In [1]: import numpy as np

In [2]: np.set_printoptions(precision=1, suppress=True, linewidth=120)

In [3]: A = np.load("run17.npy")

In [4]: A
Out[4]: 
array([[ -5,  15],
       [ -2,   6],
       [  5, -15],
       [  2,  -6]])

In [5]: # rank 1

In [6]: x = np.array([2, -3])

In [7]: h1 = np.maximum(A @ x, 0)

In [8]: A * (h1 > 1e-9)[:, None]
Out[8]: 
array([[  0,   0],
       [  0,   0],
       [  5, -15],
       [  2,  -6]])

In [9]: np.maximum(A @ x, 0) - np.maximum(-A @ x, 0)
Out[9]: array([-55, -22,  55,  22])

In [10]: left, sig, VT = np.linalg.svd(A)

In [11]: vecs = VT[:(sig > 1e-8).sum()]

In [12]: rng = np.random.default_rng(759674)

In [13]: x = A[0] + 3 * A[2] + rng.integers(2) * np.eye(2)[1]

In [14]: x
Out[14]: array([ 10., -30.])

In [15]: np.linalg.matrix_rank(np.vstack([A, x]))
Out[15]: np.int64(1)

In [16]: vecs.T @ vecs
Out[16]: 
array([[ 0.1, -0.3],
       [-0.3,  0.9]])

In [17]: K = np.diag(np.array([3, -4, 0])) + -2 * np.eye(3, k=1) + -2 * np.eye(3, k=-1)

In [18]: K
Out[18]: 
array([[ 3., -2.,  0.],
       [-2., -4., -2.],
       [ 0., -2.,  0.]])

In [19]: x = np.array([-1, 2, 2])

In [20]: h1 = np.maximum(K @ x, 0)

In [21]: np.maximum(K @ (3 * x), 0)
Out[21]: array([0., 0., 0.])

In [22]: np.maximum(K @ x, 0) - np.maximum(-K @ x, 0)
Out[22]: array([ -7., -10.,  -4.])

In [23]: np.flatnonzero(h1 > 1e-9)
Out[23]: array([], dtype=int64)

In [24]: K.T @ h1
Out[24]: array([0., 0., 0.])

In [25]: h1
Out[25]: array([0., 0., 0.])

In [26]: K * (h1 > 1e-9)[:, None]
Out[26]: 
array([[ 0., -0.,  0.],
       [-0., -0., -0.],
       [ 0., -0.,  0.]])

In [27]: feats = np.diag(np.array([0, 0, 1, 3])) + 4 * np.eye(4, k=1) + 4 * np.eye(4, k=-1)

In [28]: feats
Out[28]: 
array([[0., 4., 0., 0.],
       [4., 0., 4., 0.],
       [0., 4., 1., 4.],
       [0., 0., 4., 3.]])

In [29]: np.all(np.linalg.eigvalsh(feats) > 0)
Out[29]: np.False_

In [30]: round(float(np.linalg.eigvalsh(feats).min()), 1)
Out[30]: -5.9
